$ python3 -q
>>> import numpy as np
>>> np.set_printoptions(precision=4, suppress=True, linewidth=160, sign=" ")
>>> E = np.load("case0.npy")
>>> E
array([[  3,   3,   3,   3,   3,   3,   3,   3],
       [  3,   6,   6,   6,   6,   6,   6,   6],
       [  3,   6,   9,   9,   9,   9,   9,   9],
       [  3,   6,   9,  12,  12,  12,  12,  12],
       [  3,   6,   9,  12,  15,  15,  15,  15],
       [  3,   6,   9,  12,  15,  18,  18,  18],
       [  3,   6,   9,  12,  15,  18,  21,  21],
       [  3,   6,   9,  12,  15,  18,  21,  24]])
>>> # symmetric, so the eigenvalues are real
>>> np.round(np.linalg.norm(E[1], 1), 4), round(np.linalg.norm(E[1], np.inf), 4)
(np.float64(45.0), np.float64(6.0))
>>> round(float(np.linalg.norm(E[1] - E[3])), 4)
13.7477
>>> np.round(np.linalg.norm(E, "nuc"), 4)
np.float64(108.0)
>>> vec = np.ones(8)
>>> for _ in range(5):
...     vec = E @ vec
...     vec /= np.linalg.norm(vec)
...     print(round(vec @ E @ vec, 4))
... 
87.9828
88.0945
88.0959
88.0959
88.0959
>>> round(float(np.linalg.eigvalsh(E)[-1]), 4)
88.0959
>>> vec
array([ 0.0891,  0.1752,  0.2554,  0.3268,  0.3871,  0.4342,  0.4666,  0.483 ])
>>> A = 2 * np.eye(5) + np.ones((5, 5))
>>> A
array([[ 3.,  1.,  1.,  1.,  1.],
       [ 1.,  3.,  1.,  1.,  1.],
       [ 1.,  1.,  3.,  1.,  1.],
       [ 1.,  1.,  1.,  3.,  1.],
       [ 1.,  1.,  1.,  1.,  3.]])
>>> # equal to its transpose
>>> B = np.array([[1, -1], [-5, -3], [4, 0], [-5, -2], [4, -5]])
>>> A @ B
array([[  1., -13.],
       [-11., -17.],
       [  7., -11.],
       [-11., -15.],
       [  7., -21.]])
>>> np.vstack([A, B.T]).shape
(7, 5)
>>> w, V = np.linalg.eigh(A)
>>> w
array([ 2.,  2.,  2.,  2.,  7.])
>>> np.linalg.svd(A, compute_uv=False)
array([ 7.,  2.,  2.,  2.,  2.])
>>> np.abs(V[:, -1]).round(6).argmax()
np.int64(0)
>>> np.round(V.T @ V, 4) + 0
array([[ 1.,  0.,  0.,  0.,  0.],
       [ 0.,  1.,  0.,  0.,  0.],
       [ 0.,  0.,  1.,  0.,  0.],
       [ 0.,  0.,  0.,  1.,  0.],
       [ 0.,  0.,  0.,  0.,  1.]])
>>> w.sum(), np.trace(A)
(np.float64(15.0), np.float64(15.0))
>>> V @ np.diag(w) @ V.T
array([[ 3.,  1.,  1.,  1.,  1.],
       [ 1.,  3.,  1.,  1.,  1.],
       [ 1.,  1.,  3.,  1.,  1.],
       [ 1.,  1.,  1.,  3.,  1.],
       [ 1.,  1.,  1.,  1.,  3.]])
>>> low = np.linalg.cholesky(A)
>>> low
array([[ 1.7321,  0.    ,  0.    ,  0.    ,  0.    ],
       [ 0.5774,  1.633 ,  0.    ,  0.    ,  0.    ],
       [ 0.5774,  0.4082,  1.5811,  0.    ,  0.    ],
       [ 0.5774,  0.4082,  0.3162,  1.5492,  0.    ],
       [ 0.5774,  0.4082,  0.3162,  0.2582,  1.5275]])
>>> low @ low.T
array([[ 3.,  1.,  1.,  1.,  1.],
       [ 1.,  3.,  1.,  1.,  1.],
       [ 1.,  1.,  3.,  1.,  1.],
       [ 1.,  1.,  1.,  3.,  1.],
       [ 1.,  1.,  1.,  1.,  3.]])
>>> round(float(np.prod(np.diag(low)) ** 2), 4), np.round(np.linalg.det(A), 4)
(112.0, np.float64(112.0))
>>> rng = np.random.default_rng(30071)
>>> labels = rng.permutation(5)
>>> B = low[:, labels] * rng.choice([-1, 1], 5)
>>> B
array([[-0.    , -0.    , -1.7321,  0.    , -0.    ],
       [-0.    , -1.633 , -0.5774,  0.    , -0.    ],
       [-0.    , -0.4082, -0.5774,  1.5811, -0.    ],
       [-0.    , -0.4082, -0.5774,  0.3162, -1.5492],
       [-1.5275, -0.4082, -0.5774,  0.3162, -0.2582]])
>>> left, _, Vt = np.linalg.svd(low.T @ B)
>>> labels
array([ 4,  1,  0,  2,  3])
>>> np.round(np.linalg.lstsq(low, B)[0], 4) + 0
array([[ 0.,  0., -1.,  0.,  0.],
       [ 0., -1.,  0.,  0.,  0.],
       [ 0.,  0.,  0.,  1.,  0.],
       [ 0.,  0.,  0.,  0., -1.],
       [-1.,  0.,  0.,  0.,  0.]])
>>> vec = np.ones(5)
>>> for _ in range(5):
...     vec = A @ vec
...     vec /= np.linalg.norm(vec)
...     print(round(vec @ A @ vec, 4))
... 
7.0
7.0
7.0
7.0
7.0
>>> vec
array([ 0.4472,  0.4472,  0.4472,  0.4472,  0.4472])
>>> round(float(np.linalg.eigvalsh(A)[-1]), 4)
7.0
>>> K = np.loadtxt("a.csv", delimiter=",")
>>> K
array([[ 1.0728, -2.2998, -0.2088, -0.3376, -0.2189,  0.984 ],
       [-0.5632,  1.0333,  0.4727, -0.2701,  0.6195,  0.818 ],
       [ 0.1877, -0.4232,  0.4213,  0.3638, -0.6065, -0.7699],
       [-1.009 ,  1.9395,  0.7315,  0.0688,  0.6468, -1.5943],
       [ 0.3781, -0.4958, -0.6386, -0.0395,  0.5035,  0.9814],
       [ 0.5918, -0.5272, -1.3348,  1.2972, -2.2484,  2.3679],
       [-0.7031,  0.8525, -0.2664,  0.6901, -0.4996,  1.6473],
       [ 2.4695, -4.3229, -2.2422,  1.5534, -3.5006,  4.8833],
       [ 0.415 , -1.0057,  0.1702, -0.1784,  0.3338,  0.8638],
       [-0.3294,  0.095 ,  0.1972, -0.3773, -0.2643,  0.6997],
       [ 0.0091, -0.2171, -0.2116,  0.7413, -2.3124,  1.118 ],
       [ 1.0936, -1.8903,  0.694 , -1.4261,  1.3644, -2.0038]])
>>> Xs = K - K.mean(axis=0)
>>> left, sv, Vt = np.linalg.svd(Xs, full_matrices=False)
>>> sv ** 2 / (sv ** 2).sum()
array([ 0.7164,  0.2162,  0.0532,  0.0103,  0.0031,  0.0008])
>>> (np.sign(left[:, 0]) == np.sign(left[0, 0])).astype(int)
array([ 1,  0,  0,  0,  0,  1,  0,  1,  0,  0,  1,  0])
>>> np.abs(left[:, 0]).argmax()
np.int64(7)
>>> np.round(Xs.mean(axis=0), 4) + 0
array([ 0.,  0.,  0.,  0.,  0.,  0.])
>>> M = np.loadtxt("test13.csv", delimiter=",")
>>> M
array([[  0.7,   0.4,  -0.7,  -0.1,  -0.1,   1.8,   0.1,   0.7,  -1.7,   0.2],
       [ -0.7,   0.6,   0.3,  -0.4,   1.2,  -0.9,  -0.5,   2.2,   0. ,  -0.9],
       [ -0.4,  -0.1,  -0.5,   0.5,  -0.5,  -1.1,   0.2,  -0.4,   0.2,  -0.5],
       [  1.7,   0. ,   0.2,   0.4,  -0.6,  -0.3,  -0.9,   0.4,  -1.4,  -0.3],
       [  1.2,  -0.3,  -0.7,   2.1,   0. ,  -1.9,  -1. ,   0. ,   0.9,  -0.3],
       [  1.6,   1.8,   0.6,   0.3,   0. ,  -1.3,   0. ,   0.2,  -0.4,  -0.6],
       [  0.7,   0.5,  -0.8,   1.7,  -1.4,   2.1,  -0.6,   1.9,   1.6,  -1.1],
       [  0.4,   0.9,   0.8,  -0.4,   1.8,  -0.6,  -1.9,  -0.9,   0.6,   0.6],
       [ -0.2,   0.8,  -0.9,   0.2,  -1.7,   0.4,   0.4,  -0.6,   0.2,  -1.3],
       [  1. ,   1.6,   1.2,  -1.1,  -0.6,  -0.8,   1.3,  -0.5,  -0.4,  -1.2],
       [  0.6,  -0.4,   0.4,   0.7,   1.2,   0.4,   1.6,   0.6,   1. ,   0.5],
       [  0.4,   1.4,   0.3,   0.1,  -0.1,  -0.1,  -1.5,   0.1,   2.6,  -1. ],
       [ -0.6,   1.2,  -0.7,  -0.5,   0.7,  -0.4,   2. ,   1. ,   1.8,  -0.1],
       [  1.1,   1.9,  -0.8,  -0.4,   0.4,  -0.2,   0.1,   0.3,  -0.8,   0.6],
       [  0.4,  -0.3,   1. ,   0.9,   1.2,   1.1,   1.4,   1.1,  -0.1,  -1.7],
       [ -0.5,   0.7,  -1.5,  -0.9,   0.9,   0.7,   1. ,  -1.9,  -0.3,  -0.9],
       [ -0.5,  -1.3,   0.9,   0.2,   1.6,  -0.1,   0.9,   0.9,  -0.7,  -1.2],
       [ -0.5,  -0.3,  -0.3,   0.1,   0.3,  -1. ,   0.5,   1.6,   0.9,  -0.8],
       [  0.1,  -0.3,  -1. ,  -0.6,   0.7,   0.3,  -0.5,  -0.2,   2.1,   1.6],
       [ -0.8,   0.7,  -1.2,   0.4,  -0.3,   2. ,  -0.3,   0.7,  -1.7,  -1.2],
       [ -1.5,   1.4,  -0.2,   0.3,   1.2,   1.2,  -0.9,  -0.2,  -1.7,  -1.1],
       [  0.2,  -0.8,  -0.8,  -1.5,   2.8,   1.4,   0.9,   1. ,   0.7,   0.6],
       [  0.2,   0.5,  -0.5,  -0.3,  -0.5,   0.5,   0.8,  -0.2,   0.5,   0.5],
       [ -0.6,   0.3,  -0.7,  -0.3,  -2.3,   0.4,  -0.3,   1. ,  -1.1,  -0.3],
       [ -0.5,  -0.2,   0.2,   0.5,  -1.3,  -0.2,  -0.7,   0. ,   0.4,  -1.2],
       [ -0.4,  -1.6,  -2.1,   0.9,  -0.4,  -0.1,   0.8,   0.1,  -0.1,   0.7],
       [ -0.6,   0.3,  -1.7,   0.3,  -0.5,  -0.2,  -0.7,   0.7,   1.4,  -1.4],
       [ -4. ,  12. ,  24. ,   2. , -14. , -44. , -28. ,  16. , -10. ,   0. ],
       [ -0.2,  -0.6,  -0.4,   1. ,  -0.7,  -0.6,  -0.9,   1. ,   0.2,  -0.4],
       [  0.1,  -1. ,   0.5,   0.7,   1. ,   0.5,   0.1,  -1.1,   0.4,   0.1],
       [  0.5,   2.3,  -0.4,   0.4,   0. ,  -0.9,  -0.6,  -0.4,  -0.9,   1. ],
       [  0.2,   0.6,  -2. ,   0.1,  -0.8,  -0.8,   0. ,   0.7,   0.5,   2.9],
       [  0.8,  -0.7,  -0.8,  -2. ,  -0.5,   0.4,   1.3,   0.2,  -0.3,   0.1],
       [ -1.1,  -1.3,  -1.6,  -0.5,  -1.1,  -1.5,   1.3,   0.5,   0.4,  -0.5],
       [ -1.3,   1.3,  -0.7,   0.2,  -0.7,   0.7,   1.1,  -1. ,   0.7,  -1.2]])
>>> # row 27 is much longer than the rest
>>> f = np.array([-1, 0])
>>> np.convolve(M[33], f)
array([ 1.1,  1.3,  1.6,  0.5,  1.1,  1.5, -1.3, -0.5, -0.4,  0.5,  0. ])
>>> np.polyval(f, M[33])
array([ 1.1,  1.3,  1.6,  0.5,  1.1,  1.5, -1.3, -0.5, -0.4,  0.5])
